% ipython --no-banner

In [1]: import numpy as np

In [2]: np.set_printoptions(precision=2, suppress=True, linewidth=120, floatmode="fixed")

In [3]: rd = lambda a: np.round(a, 2) + 0

In [4]: out = np.array([[6, 1, 9, -7, 0],
   ...:     [-9, 6, 9, 3, -1],
   ...:     [2, -3, 0, -3, 3],
   ...:     [-3, 7, 1, 2, 7],
   ...:     [5, 7, -3, -8, 1]])

In [5]: M = out - out.T

In [6]: print(M)
[[  0  10   7  -4  -5]
 [-10   0  12  -4  -8]
 [ -7 -12   0  -4   6]
 [  4   4   4   0  15]
 [  5   8  -6 -15   0]]

In [7]: rng = np.random.default_rng(48379)

In [8]: labels = rng.permutation(5)

In [9]: print(labels)
[2 4 0 3 1]

In [10]: out = M[labels][:, labels]

In [11]: print(np.trace(out))
0

In [12]: print(out)
[[  0   6  -7  -4 -12]
 [ -6   0   5 -15   8]
 [  7  -5   0  -4  10]
 [  4  15   4   0   4]
 [ 12  -8 -10  -4   0]]

In [13]: print(rd(np.sort(np.abs(np.linalg.eigvals(out)))))
[ 0.00 14.84 14.84 21.70 21.70]

In [14]: K = np.load("dump.npy")

In [15]: print(K)
[[ 3.81  5.92  0.10 -7.03]
 [ 4.23  5.80  0.08 -6.84]
 [ 3.89  6.04  0.02 -6.96]
 [ 3.93  5.92  0.06 -6.95]
 [ 4.06  5.87 -0.05 -6.87]
 [ 4.11  6.10  0.07 -7.12]
 [ 4.03  6.10  0.02 -6.99]
 [ 4.03  5.96  0.05 -6.91]
 [-7.16  5.87  4.00  0.84]
 [-6.91  6.00  3.78  0.91]
 [-7.06  6.08  4.00  1.06]
 [-6.94  6.05  4.10  1.16]
 [-6.94  5.98  3.93  0.91]
 [-7.14  5.98  3.79  0.86]
 [-7.09  6.10  4.06  0.80]
 [-6.94  6.10  4.14  1.08]
 [-7.93  4.02 -1.96  7.15]
 [-7.93  3.92 -1.97  7.08]
 [-7.87  3.89 -1.98  6.82]
 [-8.21  3.97 -1.99  6.97]
 [-7.96  4.17 -2.19  7.03]
 [-8.02  4.05 -2.10  6.97]
 [-7.87  4.07 -1.89  6.89]
 [-7.92  4.02 -1.93  7.04]]

In [16]: x = np.array([2, 0, 0, 3])

In [17]: y = K @ x

In [18]: print(rd(np.linalg.solve(K.T @ K, K.T @ y)))
[2.00 0.00 0.00 3.00]

In [19]: print(rd(np.linalg.pinv(K) @ K))
[[1.00 0.00 0.00 0.00]
 [0.00 1.00 0.00 0.00]
 [0.00 0.00 1.00 0.00]
 [0.00 0.00 0.00 1.00]]

In [20]: print(rd(np.linalg.lstsq(K, y)[0]))
[2.00 0.00 0.00 3.00]

In [21]: y = y + 0.1 * rng.normal(size=24)

In [22]: print(rd(y))
[-13.29 -12.01 -13.13 -13.05 -12.18 -13.06 -12.92 -12.68 -11.93 -11.04 -10.93 -10.26 -11.13 -11.70 -12.04 -10.52   5.55
   5.52   4.60   4.45   5.20   4.84   4.88   5.15]

In [23]: b, *_ = np.linalg.lstsq(K, y)

In [24]: print(rd(K.T @ (y - K @ b)))
[0.00 0.00 0.00 0.00]

In [25]: print(b.round())
[2.00 0.00 0.00 3.00]

In [26]: print([round(float(np.linalg.norm(np.linalg.solve(K.T @ K + lam * np.eye(4), K.T @ y))), 2) for lam in (0, 1, 10, 100)])
[3.85, 2.13, 1.92, 1.62]
